$ python3 -q
>>> import numpy as np
>>> import numpy.linalg as la
>>> np.set_printoptions(precision=3, suppress=True, linewidth=160)
>>> rnd = lambda a: np.round(a, 3) + 0
>>> K = np.load("mat.npy")
>>> K
array([[ 0.2,  0.2,  0.6],
       [ 1.1,  0.9,  0. ],
       [-0.2,  0.2, -0.1],
       [ 0. , -1.1, -0.5],
       [-1.3,  0. , -0.7],
       [ 0.5,  0.4, -1.6],
       [ 1.1, -2.4, -0.8],
       [-0.7, -1. , -0.1],
       [ 0.3,  1.5,  0.8],
       [-0.1,  1.7, -1.3],
       [ 0.9,  0. ,  0.7],
       [-0.6,  2. , -0.5],
       [-2.6, -2.3,  0.6],
       [ 1. , -0.7, -0.7],
       [-3.5, -4. ,  6.5],
       [-0.2, -0.4, -0.1],
       [ 0.3, -0.7, -1.6],
       [-1.5, -0.9, -1.3]])
>>> M2 = np.c_[K[:, :2] @ np.array([[-2, 0], [-3, -1]]), np.array([3, 2, 3, 2, 2, 3, 0, 1, 2, 1, 1, 1, 0, 0, 2, 1, 1, 1])]
>>> rnd(M2)
array([[-1. , -0.2,  3. ],
       [-4.9, -0.9,  2. ],
       [-0.2, -0.2,  3. ],
       [ 3.3,  1.1,  2. ],
       [ 2.6,  0. ,  2. ],
       [-2.2, -0.4,  3. ],
       [ 5. ,  2.4,  0. ],
       [ 4.4,  1. ,  1. ],
       [-5.1, -1.5,  2. ],
       [-4.9, -1.7,  1. ],
       [-1.8,  0. ,  1. ],
       [-4.8, -2. ,  1. ],
       [12.1,  2.3,  0. ],
       [ 0.1,  0.7,  0. ],
       [19. ,  4. ,  2. ],
       [ 1.6,  0.4,  1. ],
       [ 1.5,  0.7,  1. ],
       [ 5.7,  0.9,  1. ]])
>>> la.matrix_rank(M2)
np.int64(3)
>>> rnd(la.norm(M2 - K @ la.lstsq(K, M2)[0], axis=0))
array([0.  , 0.  , 7.21])
>>> q, R = la.qr(K)
>>> rnd(R)
array([[-5.347, -3.522,  4.26 ],
       [ 0.   , -5.385,  1.771],
       [ 0.   ,  0.   ,  5.785]])
>>> q.shape, R.shape
((18, 3), (3, 3))
>>> rnd(np.abs(np.diag(R)))
array([5.347, 5.385, 5.785])
>>> np.allclose(R, R.T)
False
>>> rnd(np.sort(np.abs(la.eigvals(R))))
array([5.347, 5.385, 5.785])
>>> rnd((R - R.T) / 2)
array([[ 0.   , -1.761,  2.13 ],
       [ 1.761,  0.   ,  0.885],
       [-2.13 , -0.885,  0.   ]])
>>> rnd(np.trace(R))
np.float64(-4.947)
>>> np.allclose(R @ R.T, R.T @ R)
False
>>> W0 = np.loadtxt("arr.csv", delimiter=",")
>>> rnd(W0)
array([[0.5  , 0.25 , 0.25 ],
       [0.   , 1.   , 0.   ],
       [0.333, 0.333, 0.333]])
>>> f = np.array([-1, 1, 3])
>>> M2 = W0 + np.outer(f, np.eye(3)[0])
>>> la.matrix_rank(M2 - W0)
np.int64(1)
>>> rnd(la.matrix_power(W0, 2))
array([[0.333, 0.458, 0.208],
       [0.   , 1.   , 0.   ],
       [0.278, 0.528, 0.194]])
>>> W0.sum(axis=1)
array([1., 1., 1.])
>>> rnd(la.matrix_power(W0, 100))
array([[0., 1., 0.],
       [0., 1., 0.],
       [0., 1., 0.]])
>>> pr = np.eye(3)[1]
>>> for _ in range(7):
...     pr = pr @ W0
...     print(pr.round(3))
... 
[0. 1. 0.]
[0. 1. 0.]
[0. 1. 0.]
[0. 1. 0.]
[0. 1. 0.]
[0. 1. 0.]
[0. 1. 0.]
>>> q = W0.astype(float).copy()
>>> for j in range(3):
...     q[:, j] -= q[:, :j] @ (q[:, :j].T @ q[:, j])
...     q[:, j] /= la.norm(q[:, j])
... 
>>> rnd(q)
array([[ 0.832, -0.076, -0.549],
       [ 0.   ,  0.991, -0.137],
       [ 0.555,  0.114,  0.824]])
>>> rnd(q.T @ q)
array([[1., 0., 0.],
       [0., 1., 0.],
       [0., 0., 1.]])
>>> vec = np.array([-1, -8, 1])
>>> rhs = W0 @ vec
>>> rnd(rhs)
array([-2.25 , -8.   , -2.667])
>>> rnd(la.solve(W0, rhs + W0[:, 1]))
array([-1., -7.,  1.])
>>> rnd(la.solve(W0, W0[:, 2]))
array([0., 0., 1.])
>>> m1 = np.load("data.npy")
>>> m1
array([[-1.,  1., -2.,  2.],
       [ 1., -1., -2.,  2.],
       [-2., -2.,  2., -4.],
       [ 2.,  2., -4.,  2.]])
>>> w, V = la.eig(m1)
>>> rnd(w)
array([-2.,  8., -2., -2.])
>>> rnd(m1 @ V[:, 0] - w[0] * V[:, 0])
array([0., 0., 0., 0.])
>>> blk = np.stack([m1, 4 * m1, m1[::-1]])
>>> (blk @ m1.T).shape
(3, 4, 4)
>>> rnd(la.norm(blk, axis=(1, 2)))
array([ 8.718, 34.871,  8.718])
>>> blk.sum(axis=0)
array([[ -3.,   7., -14.,  12.],
       [  3.,  -7.,  -8.,   6.],
       [ -9., -11.,   8., -18.],
       [  9.,  11., -22.,  12.]])
>>> w, V = la.eigh(m1)
>>> vec = np.array([-3, 2, 0, 3])
>>> rnd(V * np.maximum(w, 0) @ V.T)
array([[ 0.8,  0.8, -1.6,  1.6],
       [ 0.8,  0.8, -1.6,  1.6],
       [-1.6, -1.6,  3.2, -3.2],
       [ 1.6,  1.6, -3.2,  3.2]])
>>> rnd(V * np.abs(w) @ V.T)
array([[ 2.6,  0.6, -1.2,  1.2],
       [ 0.6,  2.6, -1.2,  1.2],
       [-1.2, -1.2,  4.4, -2.4],
       [ 1.2,  1.2, -2.4,  4.4]])
>>> np.abs(m1).sum(axis=1).max(), rnd(np.abs(w).max())
(np.float64(10.0), np.float64(8.0))
>>> vec @ m1 @ vec
np.float64(-19.0)
>>> proj = np.triu(np.array([[2, 2, 1, 0], [0, 1, 1, 3], [3, 0, 1, 1], [3, 1, 0, 2]]), 1) + np.eye(4)
>>> M2 = proj @ m1 @ la.inv(proj)
>>> np.trace(M2), np.trace(m1)
(np.float64(2.0), np.float64(2.0))
>>> la.matrix_rank(M2)
np.int64(4)
>>> proj @ m1 - m1 @ proj
array([[  0.,  -2.,  -2.,  -1.],
       [  4.,   2., -10.,   7.],
       [  2.,   6.,   0.,   6.],
       [  0.,  -4.,  -4.,  -2.]])
>>> M2
array([[ -1.,  -1.,  -2.,   7.],
       [  5.,  -7., -10.,  35.],
       [  0.,   0.,  -2.,   0.],
       [  2.,  -2.,  -4.,  12.]])
>>> X = np.loadtxt("w.csv", delimiter=",")
>>> X
array([[  6.,   1.,  26.,  12.],
       [ -2.,   4.,   0.,  -4.],
       [ -6.,  15.,   6., -12.]])
>>> # rank 2
>>> rnd(X @ la.pinv(X) @ X)
array([[  6.,   1.,  26.,  12.],
       [ -2.,   4.,   0.,  -4.],
       [ -6.,  15.,   6., -12.]])
>>> np.allclose(X[:-1].T @ la.lstsq(X[:-1].T, X[-1])[0], X[-1])
True
>>> X.sum(axis=1)
array([45., -2.,  3.])
>>> np.abs(X).max()
np.float64(26.0)
>>> E = np.loadtxt("dump.csv", delimiter=",")
>>> E
array([[ 0.,  0.,  0.],
       [ 0.,  0.,  0.],
       [ 5., -5.,  4.],
       [ 9., -1., -6.],
       [ 5., -5.,  4.],
       [ 0.,  0.,  0.],
       [ 9., -1., -6.],
       [ 9., -1., -6.],
       [ 9.,  5., -1.],
       [ 5., -5.,  4.],
       [ 9., -1., -6.],
       [ 0.,  0.,  0.],
       [ 9., -1., -6.],
       [14.,  0.,  3.],
       [14., -6., -2.],
       [ 9.,  5., -1.],
       [ 0.,  0.,  0.],
       [ 0.,  0.,  0.],
       [ 0.,  0.,  0.],
       [ 5., -5.,  4.],
       [ 5., -5.,  4.],
       [ 0.,  0.,  0.],
       [ 0.,  0.,  0.],
       [ 0.,  0.,  0.],
       [ 0.,  0.,  0.],
       [ 0.,  6.,  5.],
       [14., -6., -2.]])
>>> vec = np.array([1, 2, -2])
>>> h1 = np.maximum(E @ vec, 0)
>>> E * (h1 > 1e-9)[:, None]
array([[ 0.,  0.,  0.],
       [ 0.,  0.,  0.],
       [ 0., -0.,  0.],
       [ 9., -1., -6.],
       [ 0., -0.,  0.],
       [ 0.,  0.,  0.],
       [ 9., -1., -6.],
       [ 9., -1., -6.],
       [ 9.,  5., -1.],
       [ 0., -0.,  0.],
       [ 9., -1., -6.],
       [ 0.,  0.,  0.],
       [ 9., -1., -6.],
       [14.,  0.,  3.],
       [14., -6., -2.],
       [ 9.,  5., -1.],
       [ 0.,  0.,  0.],
       [ 0.,  0.,  0.],
       [ 0.,  0.,  0.],
       [ 0., -0.,  0.],
       [ 0., -0.,  0.],
       [ 0.,  0.,  0.],
       [ 0.,  0.,  0.],
       [ 0.,  0.,  0.],
       [ 0.,  0.,  0.],
       [ 0.,  6.,  5.],
       [14., -6., -2.]])
>>> np.maximum(E @ (3 * vec), 0)
array([ 0.,  0.,  0., 57.,  0.,  0., 57., 57., 63.,  0., 57.,  0., 57., 24., 18., 63.,  0.,  0.,  0.,  0.,  0.,  0.,  0.,  0.,  0.,  6., 18.])
>>> h1
array([ 0.,  0.,  0., 19.,  0.,  0., 19., 19., 21.,  0., 19.,  0., 19.,  8.,  6., 21.,  0.,  0.,  0.,  0.,  0.,  0.,  0.,  0.,  0.,  2.,  6.])
>>> rnd(np.tanh(E @ vec))
array([ 0.   ,  0.   , -1.   ,  1.   , -1.   ,  0.   ,  1.   ,  1.   ,  1.   , -1.   ,  1.   ,  0.   ,  1.   ,  1.   ,  1.   ,  1.   ,  0.   ,  0.   ,  0.   ,
       -1.   , -1.   ,  0.   ,  0.   ,  0.   ,  0.   ,  0.964,  1.   ])
>>> np.maximum(E @ vec, 0) - np.maximum(-E @ vec, 0)
array([  0.,   0., -13.,  19., -13.,   0.,  19.,  19.,  21., -13.,  19.,   0.,  19.,   8.,   6.,  21.,   0.,   0.,   0., -13., -13.,   0.,   0.,   0.,   0.,
         2.,   6.])
>>> E.T @ h1
array([1513.,   55., -602.])
>>> M2 = np.c_[E[:, :1] @ np.array([[0]]), np.array([0, 5, 5, 0, 0, 2, 1, 1, 0, 4, 4, 3, 1, 2, 0, 3, 3, 4, 5, 4, 2, 2, 1, 1, 3, 5, 0])]
>>> M2
array([[0., 0.],
       [0., 5.],
       [0., 5.],
       [0., 0.],
       [0., 0.],
       [0., 2.],
       [0., 1.],
       [0., 1.],
       [0., 0.],
       [0., 4.],
       [0., 4.],
       [0., 3.],
       [0., 1.],
       [0., 2.],
       [0., 0.],
       [0., 3.],
       [0., 3.],
       [0., 4.],
       [0., 5.],
       [0., 4.],
       [0., 2.],
       [0., 2.],
       [0., 1.],
       [0., 1.],
       [0., 3.],
       [0., 5.],
       [0., 0.]])
>>> la.matrix_rank(M2)
np.int64(1)
>>> rnd(la.norm(M2 - E @ la.lstsq(E, M2)[0], axis=0))
array([ 0.   , 12.995])
>>> rnd(la.norm(la.qr(E)[0].T @ M2, axis=0) ** 2 / ((M2 ** 2).sum(axis=0) + 1e-12))
array([0.   , 0.236])
